In [1]: import numpy as np

In [2]: np.set_printoptions(precision=2, suppress=True, linewidth=140, legacy="1.25")

In [3]: E = np.loadtxt("mat.csv", delimiter=",")

In [4]: print(E)
[[ -3.  -2.   1.   0.]
 [  5.  -3.  -5.   5.]
 [ 10.  -2. -12.  10.]
 [ 15.   0. -15.  12.]]

In [5]: G = E.T @ E

In [6]: print((E @ E.T).shape)
(4, 4)

In [7]: print(np.linalg.matrix_rank(G))
4

In [8]: print(np.linalg.eigvalsh(G)[::-1])
[1019.63   18.29    2.05    0.03]

In [9]: print(G)
[[ 359.  -29. -373.  305.]
 [ -29.   17.   37.  -35.]
 [-373.   37.  395. -325.]
 [ 305.  -35. -325.  269.]]

In [10]: print(np.linalg.svd(E, compute_uv=False) ** 2)
[1019.63   18.29    2.05    0.03]

In [11]: vals, vecs = np.linalg.eigh(G)

In [12]: vec = np.array([-5, -3, 5, 3])

In [13]: print(np.linalg.eigvalsh(G[1:, 1:]))
[  0.03  13.94 667.02]

In [14]: print(vec @ G @ vec)
19824.0

In [15]: print(np.round(vec @ G @ vec / (vec @ vec), 2), np.round(vals[0], 2), round(vals[-1], 2))
291.53 0.03 1019.63

In [16]: print(np.abs(G).sum(axis=1).max(), np.round(np.abs(vals).max(), 2))
1130.0 1019.63

In [17]: print(vecs * np.abs(vals) @ vecs.T)
[[ 359.  -29. -373.  305.]
 [ -29.   17.   37.  -35.]
 [-373.   37.  395. -325.]
 [ 305.  -35. -325.  269.]]

In [18]: vec = np.array([-3, -3, 3, 1])

In [19]: y = E @ vec

In [20]: print(y)
[ 18. -16. -50. -78.]

In [21]: print(np.round(np.linalg.solve(E.T, E[0]), 2) + 0)
[1. 0. 0. 0.]

In [22]: print(np.round(np.linalg.solve(E, E[:, 3]), 2) + 0)
[0. 0. 0. 1.]

In [23]: W0 = np.load("sample0.npy")

In [24]: print(W0)
[[ 0  0  0  0]
 [ 2  3  0  0]
 [ 0  3  0  0]
 [-3  0  2 -2]]

In [25]: # triangular, det is the product of the diagonal

In [26]: print(np.allclose(W0[:-1].T @ np.linalg.lstsq(W0[:-1].T, W0[-1])[0], W0[-1]))
False

In [27]: print(np.abs(np.diag(np.linalg.qr(W0)[1])) > 1e-9)
[ True  True  True False]

In [28]: rank = np.linalg.matrix_rank(W0)

In [29]: print(rank)
3

In [30]: null = np.linalg.svd(W0)[2][rank:].T

In [31]: print([int(np.linalg.matrix_rank(np.delete(W0, i, axis=0))) for i in range(4)])
[3, 2, 2, 2]

In [32]: print([int(np.linalg.matrix_rank(W0[:i])) for i in range(1, len(W0) + 1)])
[0, 1, 2, 3]

In [33]: print(np.round(W0 @ null, 2) + 0)
[[0.]
 [0.]
 [0.]
 [0.]]

In [34]: print(np.round(null @ null.T, 2) + 0)
[[0.  0.  0.  0. ]
 [0.  0.  0.  0. ]
 [0.  0.  0.5 0.5]
 [0.  0.  0.5 0.5]]

In [35]: print([int(np.linalg.matrix_rank(W0[:, :j + 1])) for j in range(4)])
[1, 2, 3, 3]

In [36]: print(round(np.abs(np.linalg.eigvals(W0)).max(), 2))
3.0

In [37]: print(round(float(np.linalg.det(W0)), 2))
0.0

In [38]: print((W0 - W0.T) / 2)
[[ 0.  -1.   0.   1.5]
 [ 1.   0.  -1.5  0. ]
 [ 0.   1.5  0.  -1. ]
 [-1.5  0.   1.   0. ]]

In [39]: print(np.linalg.matrix_power(W0, 2))
[[ 0  0  0  0]
 [ 6  9  0  0]
 [ 6  9  0  0]
 [ 6  6 -4  4]]

In [40]: print(np.allclose(W0 @ W0.T, W0.T @ W0))
False

In [41]: print(np.allclose(W0, W0.T))
False

In [42]: proj = np.triu(np.array([[0, 2, 2, -2], [-2, 0, -1, -1], [0, -1, -2, 2], [0, -1, -1, -2]]), 1) + np.eye(4)

In [43]: M2 = proj @ W0 @ np.linalg.inv(proj)

In [44]: print(np.trace(M2), np.trace(W0))
1.0 1

In [45]: print(proj @ W0 - W0 @ proj)
[[ 10.  12.  -4.   4.]
 [  3.  -7.  -3.   9.]
 [ -6.   0.   7.  -1.]
 [  0.   6.   6. -10.]]

In [46]: arr = np.loadtxt("test2.csv", delimiter=",")

In [47]: print(arr)
[[0.43 0.43 0.14]
 [0.   1.   0.  ]
 [0.33 0.42 0.25]]

In [48]: # rows sum to 1

In [49]: print(np.linalg.eigvals(arr))
[0.57 0.11 1.  ]

In [50]: print(round(float(np.linalg.det(2 * arr)), 2), np.round(np.linalg.det(arr), 2))
0.49 0.06

In [51]: print(round(np.linalg.det(arr[::-1]), 2))
-0.06

In [52]: print(np.kron(np.eye(2, dtype=int), arr))
[[0.43 0.43 0.14 0.   0.   0.  ]
 [0.   1.   0.   0.   0.   0.  ]
 [0.33 0.42 0.25 0.   0.   0.  ]
 [0.   0.   0.   0.43 0.43 0.14]
 [0.   0.   0.   0.   1.   0.  ]
 [0.   0.   0.   0.33 0.42 0.25]]

In [53]: print(np.einsum("ii->", arr))
1.68

In [54]: print(round(float(np.linalg.det(arr.T)), 2))
0.06

In [55]: print(np.poly(arr))
[ 1.   -1.68  0.74 -0.06]

In [56]: print(round(np.einsum("ij,ji->", arr, arr), 2))
1.34

In [57]: u = np.array([5, 8])

In [58]: print(np.array([np.convolve(row, u, "same") for row in arr]))
[[2.15 5.59 4.14]
 [0.   5.   8.  ]
 [1.65 4.74 4.61]]

In [59]: print(np.convolve(arr[2], u))
[1.65 4.74 4.61 2.  ]

In [60]: print(np.cross(arr[2, :3], arr[0, :3]))
[-0.05  0.06 -0.04]

In [61]: M2 = arr / np.linalg.norm(arr, axis=1, keepdims=True)

In [62]: G = M2 @ M2.T

In [63]: print(G)
[[1.   0.69 0.97]
 [0.69 1.   0.71]
 [0.97 0.71 1.  ]]

In [64]: print(np.linalg.norm(M2, axis=1))
[1. 1. 1.]

In [65]: print(np.round(np.degrees(np.arccos(np.clip(G[1, 0], -1, 1))), 2))
46.44

In [66]: M = np.load("layer7.npy")

In [67]: print(M)
[[2 4 6 1]
 [4 0 1 2]
 [6 1 0 3]
 [1 2 3 6]]

In [68]: # symmetric

In [69]: vals, vecs = np.linalg.eigh(M)

In [70]: vec = np.array([-2, 2, 1, -3])

In [71]: print(np.linalg.eigvalsh(M[1:, 1:]))
[-1.28 -0.6   7.87]

In [72]: O = M.astype(float).copy()

In [73]: for j in range(4):
    ...:     O[:, j] -= O[:, :j] @ (O[:, :j].T @ O[:, j])
    ...:     O[:, j] /= np.linalg.norm(O[:, j])
    ...: 

In [74]: print(O.round(2) + 0)
[[ 0.26  0.85  0.12 -0.45]
 [ 0.53 -0.28  0.8   0.  ]
 [ 0.79 -0.17 -0.58  0.  ]
 [ 0.13  0.42  0.06  0.89]]

In [75]: print(np.round(O.T @ M, 2) + 0)
[[7.55 2.12 2.52 4.5 ]
 [0.   4.06 6.07 2.33]
 [0.   0.   1.68 0.32]
 [0.   0.   0.   4.92]]

In [76]: print(np.round(O.T @ O, 2) + 0)
[[1. 0. 0. 0.]
 [0. 1. 0. 0.]
 [0. 0. 1. 0.]
 [0. 0. 0. 1.]]

In [77]: print([round(float(np.linalg.det(M[:i, :i])), 2) + 0 for i in range(1, 5)])
[2.0, -16.0, 46.0, 253.0]

In [78]: print(np.trace(M))
8

In [79]: print(M @ M)
[[57 16 19 34]
 [16 21 30 19]
 [19 30 46 26]
 [34 19 26 50]]

In [80]: print(np.linalg.matrix_power(M, 4))
[[5022 2464 3321 4436]
 [2464 1958 2808 2673]
 [3321 2808 4053 3712]
 [4436 2673 3712 4693]]

In [81]: print(np.allclose(M @ M.T, M.T @ M))
True

In [82]: assert M == M.T
Traceback (most recent call last):
  Cell In[82], line 1
    assert M == M.T
ValueError: The truth value of an array with more than one element is ambiguous. Use a.any() or a.all()


In [83]: print(round(np.linalg.det(M), 2))
253.0

In [84]: ang = np.radians(45)

In [85]: R = np.eye(4)

In [86]: R[3, 3] = R[2, 2] = np.cos(ang)

In [87]: R[3, 2], R[2, 3] = -np.sin(ang), np.sin(ang)

In [88]: print(R)
[[ 1.    0.    0.    0.  ]
 [ 0.    1.    0.    0.  ]
 [ 0.    0.    0.71  0.71]
 [ 0.    0.   -0.71  0.71]]

In [89]: M2 = M @ R.T

In [90]: print(np.allclose(M @ M.T, M2 @ M2.T))
True

In [91]: print(np.allclose(np.linalg.norm(M, axis=1), np.linalg.norm(M2, axis=1)))
True

In [92]: print(round(float(np.linalg.det(R)), 2), np.round(np.trace(R), 2))
1.0 3.41

In [93]: print(M2)
[[ 2.    4.    4.95 -3.54]
 [ 4.    0.    2.12  0.71]
 [ 6.    1.    2.12  2.12]
 [ 1.    2.    6.36  2.12]]

In [94]: data = np.loadtxt("w.csv", delimiter=",")

In [95]: print(data)
[[ 0.37 -0.3  -0.28  0.25]
 [-0.3   0.39 -0.08 -0.37]
 [-0.28 -0.08  0.87  0.17]
 [ 0.25 -0.37  0.17  0.37]]

In [96]: # a projection of rank 2

In [97]: U, sv, Vt = np.linalg.svd(data)

In [98]: vecs = Vt[:(sv > 1e-8).sum()]

In [99]: rng = np.random.default_rng(432673)

In [100]: vec = data[2] + -1 * data[1] + rng.integers(2) * np.eye(4)[1]

In [101]: print(vec)
[ 0.02 -0.48  0.95  0.54]

In [102]: print(np.allclose(vecs.T @ vecs @ vec, vec))
True

In [103]: print(np.abs(np.diag(np.linalg.qr(data)[1])) > 1e-9)
[ True  True False False]

In [104]: print(round(np.trace(np.linalg.pinv(data) @ data), 2))
2.0

In [105]: print(np.allclose(data[:-1].T @ np.linalg.lstsq(data[:-1].T, data[-1])[0], data[-1]))
True

In [106]: print(np.unique(data.round(6), axis=0).shape)
(4, 4)

In [107]: M2 = data / np.sqrt((data ** 2).mean(axis=1, keepdims=True))

In [108]: print(np.linalg.matrix_rank(M2) == np.linalg.matrix_rank(data))
True

In [109]: A = np.load("arr.npy")

In [110]: print(A)
[[ 0.1   0.5   1.47]
 [ 0.4   0.9   2.7 ]
 [ 0.6  -1.3  -3.86]
 [-1.6  -1.1  -3.28]
 [ 0.2  -0.9  -2.76]
 [ 2.   -0.4  -1.23]
 [ 0.6   0.8   2.5 ]
 [-0.6   1.3   3.84]
 [-0.9  -0.8  -2.4 ]
 [-0.9   0.4   1.28]
 [-0.8   0.9   2.68]
 [-0.5  -1.5  -4.45]
 [ 0.9  -1.3  -3.9 ]
 [-0.2   0.4   1.24]
 [ 1.4   0.1   0.21]
 [-0.6   0.1   0.32]
 [ 1.1  -0.3  -0.9 ]
 [ 0.4   1.4   4.08]
 [-0.5  -0.9  -2.73]
 [-0.7   0.5   1.47]
 [-0.5   0.   -0.03]
 [ 0.3   2.4   7.17]
 [-0.4   0.5   1.43]
 [-1.4   1.1   3.3 ]]

In [111]: U, sv, Vt = np.linalg.svd(A)

In [112]: print(sv)
[15.21  4.24  0.08]

In [113]: print(np.argmax(sv[:-1] / (sv[1:] + 1e-6)) + 1)
2

In [114]: M2 = U[:, :2] @ np.diag(sv[:2]) @ Vt[:2]

In [115]: print(round(float(np.linalg.norm(A - M2, 2)), 2), round(float(sv[2]), 2))
0.08 0.08

In [116]: print(np.linalg.matrix_rank(M2))
2

In [117]: print(np.round(np.abs(A - M2).max(), 2))
0.04

In [118]: print(np.linalg.matrix_rank(A, rtol=0.05))
2

In [119]: z = rng.integers(0, 3, 3)

In [120]: mat = (z[:, None] == z) * 3 + np.eye(3)

In [121]: print(mat)
[[4. 3. 0.]
 [3. 4. 0.]
 [0. 0. 4.]]

In [122]: # symmetric

In [123]: print(mat @ mat)
[[25. 24.  0.]
 [24. 25.  0.]
 [ 0.  0. 16.]]

In [124]: print((mat != 0).astype(int))
[[1 1 0]
 [1 1 0]
 [0 0 1]]

In [125]: print(round(float(np.linalg.det(mat)), 2))
28.0

In [126]: print(np.sort(np.linalg.eigvals(mat).real))
[1. 4. 7.]

In [127]: L = np.linalg.cholesky(mat)

In [128]: print(np.diag(L) ** 2)
[4.   1.75 4.  ]

In [129]: M2 = mat / np.sqrt((mat ** 2).mean(axis=1, keepdims=True))

In [130]: print(mat - mat.mean(axis=1, keepdims=True))
[[ 1.67  0.67 -2.33]
 [ 0.67  1.67 -2.33]
 [-1.33 -1.33  2.67]]

In [131]: print(np.linalg.norm(M2, axis=1))
[1.73 1.73 1.73]

In [132]: feats = np.load("block10.npy")

In [133]: print(feats)
[[ -8.61 -31.09   7.63]
 [ -5.94 -23.48   4.8 ]
 [ -5.84 -23.19   4.7 ]
 [ -5.34 -21.77   4.19]
 [ -3.26 -15.8    2.14]
 [ -1.77 -11.48   0.77]
 [  1.    -3.2   -1.45]
 [  2.11   0.37  -2.04]
 [  2.18   0.63  -2.06]
 [  1.7    2.34  -0.61]
 [  1.64   2.26  -0.57]
 [  1.64   2.26  -0.56]
 [  1.23   1.7   -0.32]
 [ -0.74  -0.95  -0.13]
 [ -1.4   -1.68  -0.5 ]
 [ -1.7   -1.97  -0.76]
 [ -2.85  -2.62  -2.68]
 [ -3.43  -2.38  -4.71]
 [ -4.03   0.41 -11.29]
 [ -3.46   7.38 -21.87]
 [ -3.44   7.49 -22.02]
 [ -3.26   8.78 -23.74]
 [ -2.42  13.87 -30.21]
 [ -1.02  21.12 -38.83]
 [ -0.95  21.47 -39.23]
 [  4.    43.64 -63.32]]

In [134]: Xs = feats - feats.mean(axis=0)

In [135]: vecs = np.linalg.svd(Xs)[2][:2]

In [136]: M2 = Xs - Xs @ vecs.T @ vecs

In [137]: print(np.round(np.cov(Xs @ vecs.T, rowvar=False), 2) + 0)
[[517.63   0.  ]
 [  0.    37.06]]

In [138]: W2 = feats[[22, 14]].astype(float)

In [139]: for _ in range(6):
     ...:     z = np.linalg.norm(feats[:, None] - W2, axis=-1).argmin(axis=1)
     ...:     W2 = np.array([feats[z == j].mean(axis=0) for j in range(2)])
     ...: 

In [140]: print(z)
[1 1 1 1 1 1 1 1 1 1 1 1 1 1 1 1 1 1 1 0 0 0 0 0 0 0]

In [141]: print(np.bincount(z))
[ 7 19]

In [142]: u = np.array([3, 5, -1])

In [143]: print(np.polyval(u, feats[0]))
[ 178.35 2743.31  211.8 ]

In [144]: print(np.convolve(feats[0], u))
[ -25.83 -136.32 -123.95   69.24   -7.63]
